$ python -q
>>> import numpy as np
>>> np.set_printoptions(suppress=True, linewidth=160)
>>> J = np.load("mat.npy")
>>> print(J.round(1) + 0)
[[ 0.2 -0.1  0.   0.2  0.2 -0.2]
 [-0.1  0.1  0.  -0.1 -0.1  0.1]
 [ 0.   0.   0.   0.   0.   0. ]
 [ 0.2 -0.1  0.   0.2  0.2 -0.2]
 [ 0.2 -0.1  0.   0.2  0.2 -0.2]
 [-0.2  0.1  0.  -0.2 -0.2  0.2]]
>>> # rows 0 and 3 are equal
>>> vals, V = np.linalg.eigh(J)
>>> np.round(V.T @ J @ V, 1) + 0
array([[0., 0., 0., 0., 0., 0.],
       [0., 0., 0., 0., 0., 0.],
       [0., 0., 0., 0., 0., 0.],
       [0., 0., 0., 0., 0., 0.],
       [0., 0., 0., 0., 0., 0.],
       [0., 0., 0., 0., 0., 1.]])
>>> vals.round(1) + 0
array([0., 0., 0., 0., 0., 1.])
>>> np.unique(vals.round(6) + 0, return_counts=True)[1]
array([5, 1])
>>> np.round(np.linalg.svd(J, compute_uv=False), 1) + 0
array([1., 0., 0., 0., 0., 0.])
>>> np.round(np.linalg.eigvalsh(J + -2 * np.eye(6)), 1)
array([-2., -2., -2., -2., -2., -1.])
>>> Q, _ = np.linalg.qr(np.array([[0.1], [0.0]]))
>>> mat = Q @ Q.T
>>> mat
array([[1., 0.],
       [0., 0.]])
>>> np.round(np.linalg.matrix_power(mat - np.diag(np.diag(mat)), 2), 1)
array([[0., 0.],
       [0., 0.]])
>>> print(np.prod(np.diag(mat)), round(float(np.linalg.det(mat)), 1))
0.0 0.0
>>> try:
...     np.linalg.inv(mat)
... except np.linalg.LinAlgError as e:
...     print("failed:", e)
... 
failed: Singular matrix
>>> print(np.round(np.sort(np.linalg.eigvals(mat)), 1))
[0. 1.]
>>> print(mat @ mat.T)
[[1. 0.]
 [0. 0.]]
>>> np.round(np.linalg.norm(mat, axis=0), 1)
array([1., 0.])
>>> mat.T @ mat
array([[1., 0.],
       [0., 0.]])
>>> A = np.loadtxt("out11.csv", delimiter=",")
>>> print(A)
[[-3.  0.  0.]
 [ 3. -3.  0.]
 [ 3. -3. -2.]]
>>> # triangular, det is the product of the diagonal
>>> round(float(np.linalg.norm(A, 1)), 1), round(np.linalg.norm(A, np.inf), 1)
(9.0, np.float64(8.0))
>>> print(np.round(np.linalg.norm(A, axis=1), 1))
[3.  4.2 4.7]
>>> print(np.linalg.norm(A, axis=1).argmax())
2
>>> print(round(float(np.linalg.norm(A[2] - A[0])), 1))
7.0
>>> round(float(np.linalg.norm(A, 2)), 1)
6.5
>>> vals, V = np.linalg.eig(A)
>>> np.round(np.sort(np.linalg.eigvals(A.T)), 1)
array([-3., -3., -2.])
>>> print(A @ V[:, 0] - vals[0] * V[:, 0])
[0. 0. 0.]
>>> np.prod(vals)
np.float64(-18.0)
>>> print(np.round(np.sort(np.linalg.eigvals(np.linalg.inv(A))), 1))
[-0.5 -0.3 -0.3]
>>> data = np.loadtxt("case1.csv", delimiter=",")
>>> data.round(1)
array([[ 2. ,  2. ,  4. , -8.7],
       [-0.4,  9.6,  2.5,  1.5],
       [-2. ,  4.9, -1.7,  8.3],
       [-1.4, -6.2, -4.4,  6.3],
       [-2. , -2. , -4. ,  8.7],
       [ 2.1, -2.5,  2.7, -9. ],
       [ 0.9,  8.2,  4.1, -3.9],
       [ 1.2, -8.5, -0.8, -5. ],
       [-2.1,  2.8, -2.6,  9. ],
       [-1.7,  7. , -0.5,  6.9],
       [-1.2,  8.5,  0.8,  5. ],
       [-2.2,  1.7, -3. ,  9.1],
       [ 1.1, -8.8, -1. , -4.6],
       [-1.8,  6.3, -0.9,  7.5],
       [-2.1, -0.4, -3.7,  9.1],
       [-1.6, -5.5, -4.5,  6.9],
       [ 0.3, -9.6, -2.6, -1.1],
       [ 1.8, -6.6,  0.7, -7.3],
       [ 0.6,  8.7,  3.9, -2.9],
       [-1.9, -2.8, -4.2,  8.4],
       [ 1.9, -5.8,  1.2, -7.8],
       [ 0.5, -9.5, -2.3, -1.9],
       [-1.6,  7.2, -0.3,  6.8],
       [ 2. ,  1.8,  4. , -8.7],
       [-0.2,  9.6,  2.9,  0.5],
       [-0.3, -9.2, -3.6,  1.7],
       [-2.2,  0.9, -3.3,  9.2],
       [-2.2,  1.6, -3.1,  9.1],
       [-0.1,  9.5,  3. ,  0.3],
       [ 0.7, -9.4, -2.1, -2.5],
       [-1. , -7.8, -4.3,  4.5],
       [ 1.7, -7. ,  0.5, -6.9]])
>>> Xc = data - data.mean(axis=0)
>>> V = np.linalg.svd(Xc)[2][:2]
>>> M2 = Xc - Xc @ V.T @ V
>>> np.round(np.linalg.norm(M2) / np.linalg.norm(Xc), 1)
np.float64(0.0)
>>> d = np.linalg.norm(data[:, None] - data[None], axis=-1)
>>> np.round(np.linalg.norm(data, axis=1), 1)
array([10., 10., 10., 10., 10., 10., 10., 10., 10., 10., 10., 10., 10., 10., 10., 10., 10., 10., 10., 10., 10., 10., 10., 10., 10., 10., 10., 10., 10., 10.,
       10., 10.])
>>> d.shape
(32, 32)
>>> d[:5, :5].round(1)
array([[ 0. , 13. , 18.6, 19.4, 20. ],
       [13. ,  0. ,  9.4, 17.9, 15.1],
       [18.6,  9.4,  0. , 11.6,  7.2],
       [19.4, 17.9, 11.6,  0. ,  4.9],
       [20. , 15.1,  7.2,  4.9,  0. ]])
>>> d.mean(axis=1).argmax()
np.int64(0)
>>> U, sigma, VT = np.linalg.svd(data)
>>> print(sigma.round(1) + 0)
[42.8 37.   0.   0. ]
>>> M2 = U[:, :2] @ np.diag(sigma[:2]) @ VT[:2]
>>> round(np.linalg.norm(data - M2) / np.linalg.norm(data), 1)
np.float64(0.0)
>>> M2.round(1)
array([[ 2. ,  2. ,  4. , -8.7],
       [-0.4,  9.6,  2.5,  1.5],
       [-2. ,  4.9, -1.7,  8.3],
       [-1.4, -6.2, -4.4,  6.3],
       [-2. , -2. , -4. ,  8.7],
       [ 2.1, -2.5,  2.7, -9. ],
       [ 0.9,  8.2,  4.1, -3.9],
       [ 1.2, -8.5, -0.8, -5. ],
       [-2.1,  2.8, -2.6,  9. ],
       [-1.7,  7. , -0.5,  6.9],
       [-1.2,  8.5,  0.8,  5. ],
       [-2.2,  1.7, -3. ,  9.1],
       [ 1.1, -8.8, -1. , -4.6],
       [-1.8,  6.3, -0.9,  7.5],
       [-2.1, -0.4, -3.7,  9.1],
       [-1.6, -5.5, -4.5,  6.9],
       [ 0.3, -9.6, -2.6, -1.1],
       [ 1.8, -6.6,  0.7, -7.3],
       [ 0.6,  8.7,  3.9, -2.9],
       [-1.9, -2.8, -4.2,  8.4],
       [ 1.9, -5.8,  1.2, -7.8],
       [ 0.5, -9.5, -2.3, -1.9],
       [-1.6,  7.2, -0.3,  6.8],
       [ 2. ,  1.8,  4. , -8.7],
       [-0.2,  9.6,  2.9,  0.5],
       [-0.3, -9.2, -3.6,  1.7],
       [-2.2,  0.9, -3.3,  9.2],
       [-2.2,  1.6, -3.1,  9.1],
       [-0.1,  9.5,  3. ,  0.3],
       [ 0.7, -9.4, -2.1, -2.5],
       [-1. , -7.8, -4.3,  4.5],
       [ 1.7, -7. ,  0.5, -6.9]])
>>> np.linalg.matrix_rank(M2)
np.int64(2)
